$ python3 -q
>>> import numpy as np
>>> from numpy import linalg as LA
>>> np.set_printoptions(precision=1, suppress=True, linewidth=120, legacy="1.25")
>>> other = np.array([[-2, 3, 2]])
>>> K = other.T @ other
>>> print(K)
[[ 4 -6 -4]
 [-6  9  6]
 [-4  6  4]]
>>> rng = np.random.default_rng(3590)
>>> labels = rng.permutation(3)
>>> print(labels)
[0 2 1]
>>> other = K[labels][:, labels]
>>> print(np.diag(other))
[4 4 9]
>>> print(np.trace(other))
17
>>> print(np.allclose(other, K))
False
>>> print(other)
[[ 4 -4 -6]
 [-4  4  6]
 [-6  6  9]]
>>> print(np.round(LA.det(other), 1), round(float(LA.det(K[labels])), 1))
-0.0 -0.0
>>> T = np.stack([other, 2 * other, other[::-1]])
>>> print(T.shape)
(3, 3, 3)
>>> print(T.sum(axis=0))
[[  6  -6  -9]
 [-16  16  24]
 [-14  14  21]]
>>> print((T @ other.T).shape)
(3, 3, 3)
>>> print(LA.matrix_rank(T))
[1 1 1]
>>> print(LA.matrix_rank(T.reshape(3, -1)))
2
>>> F = np.load("w.npy")
>>> print(F)
[[-0.4  0.4  0.7  0.4]
 [-0.6 -0.6  0.3 -0.5]
 [-0.4 -0.3 -0.5  0.7]
 [ 0.5 -0.6  0.5  0.4]]
>>> f, r1 = F[1], F[0]
>>> print(np.round(f @ f, 1))
1.0
>>> p = (f @ r1) / (f @ f) * f
>>> print(r1 - p)
[-0.4  0.4  0.7  0.4]
>>> print(p.round(1) + 0)
[0. 0. 0. 0.]
>>> X = np.load("case16.npy")
>>> print(X)
[[-0.1 -1.7  0.9 -1.1]
 [ 0.1  0.3 -1.  -1.5]
 [-0.5 -6.2  5.5  1. ]
 [ 0.2  1.7 -1.8 -0.9]]
>>> labels = rng.permutation(4)
>>> print(labels)
[1 3 0 2]
>>> other = X[labels][:, labels]
>>> print(np.round(np.sort(np.abs(LA.eigvals(other))), 1) + 0)
[0.  0.  0.9 5.6]
>>> print(round(LA.det(other), 1), round(LA.det(X[labels]), 1))
0.0 -0.0
>>> print(other)
[[ 0.3 -1.5  0.1 -1. ]
 [ 1.7 -0.9  0.2 -1.8]
 [-1.7 -1.1 -0.1  0.9]
 [-6.2  1.  -0.5  5.5]]
>>> print(np.unique(X.round(6), axis=0).shape)
(4, 4)
>>> print(round(float(np.trace(LA.pinv(X) @ X)), 1))
2.0
>>> print(np.abs(np.diag(LA.qr(X)[1])) > 1e-9)
[ True  True False False]
>>> print(LA.matrix_rank(X, rtol=0.1))
2
>>> print(np.argsort(-LA.norm(X, axis=0).round(6), kind="stable")[:3])
[1 2 3]
>>> print(LA.cond(X) > 100)
True
>>> E = np.loadtxt("data.csv", delimiter=",")
>>> print(E)
[[ 0.3  1.   0.   0. ]
 [-1.   0.3  0.   0. ]
 [ 0.   0.   1.   0. ]
 [ 0.   0.   0.   1. ]]
>>> other = np.array([[2, 3, 1], [-4, -9, -4]])
>>> basis = np.kron(other, E)
>>> print(basis)
[[ 0.6  1.9  0.   0.   0.9  2.9  0.   0.   0.3  1.   0.   0. ]
 [-1.9  0.6  0.   0.  -2.9  0.9  0.   0.  -1.   0.3  0.   0. ]
 [ 0.   0.   2.   0.   0.   0.   3.   0.   0.   0.   1.   0. ]
 [ 0.   0.   0.   2.   0.   0.   0.   3.   0.   0.   0.   1. ]
 [-1.2 -3.8 -0.  -0.  -2.8 -8.6 -0.  -0.  -1.2 -3.8 -0.  -0. ]
 [ 3.8 -1.2 -0.  -0.   8.6 -2.8 -0.  -0.   3.8 -1.2 -0.  -0. ]
 [-0.  -0.  -4.  -0.  -0.  -0.  -9.  -0.  -0.  -0.  -4.  -0. ]
 [-0.  -0.  -0.  -4.  -0.  -0.  -0.  -9.  -0.  -0.  -0.  -4. ]]
>>> print(round(LA.norm(basis, 2), 1), round(LA.norm(other, 2) * LA.norm(E, 2), 1))
11.2 11.2
>>> x = np.array([1, 3, 1, 0])
>>> rhs = E @ x
>>> print(rhs.round(1) + 0)
[3.2 0.  1.  0. ]
>>> print(LA.solve(E, rhs + E[:, 1]))
[1. 4. 1. 0.]
>>> print(LA.solve(E, 4 * rhs))
[ 4. 12.  4.  0.]
>>> print(LA.solve(E, rhs))
[1. 3. 1. 0.]
>>> J = np.loadtxt("layer7.csv", delimiter=",")
>>> print(J)
[[1. 0. 0. 0.]
 [0. 1. 0. 0.]
 [4. 6. 1. 0.]
 [0. 7. 1. 1.]]
>>> other = LA.inv(J)
>>> print(np.allclose(other, J.T))
False
>>> print(LA.det(J) * other)
[[ 1.  0.  0.  0.]
 [ 0.  1.  0.  0.]
 [-4. -6.  1. -0.]
 [ 4. -1. -1.  1.]]
>>> print(round(LA.det(J) * LA.det(other), 1))
1.0
>>> print(round(LA.slogdet(J)[0], 1))
1.0
>>> print(np.round(J @ other, 1) + 0)
[[1. 0. 0. 0.]
 [0. 1. 0. 0.]
 [0. 0. 1. 0.]
 [0. 0. 0. 1.]]
>>> q, vecs = LA.qr(J[:, :3])[0], LA.qr(J[:, 3:])[0]
>>> sig = LA.svd(q.T @ vecs, compute_uv=False)
>>> print(sig)
[1.]
>>> print(np.argsort(-LA.norm(J, axis=0).round(6), kind="stable")[:3])
[1 0 2]
>>> print(round(np.log10(LA.cond(J))))
2
>>> x = np.array([3, 2, 1, -3])
>>> rhs = J @ x
>>> beta, lr = np.zeros(4), 1 / LA.norm(J, 2) ** 2
>>> for i in range(300):
...     beta -= lr * J.T @ (J @ beta - rhs)
...     if i % 50 == 0: print(i, round(LA.norm(J @ beta - rhs), 1))
... 
0 8.2
50 0.6
100 0.6
150 0.6
200 0.5
250 0.5
>>> print(round(float(LA.cond(J)), 1))
74.1
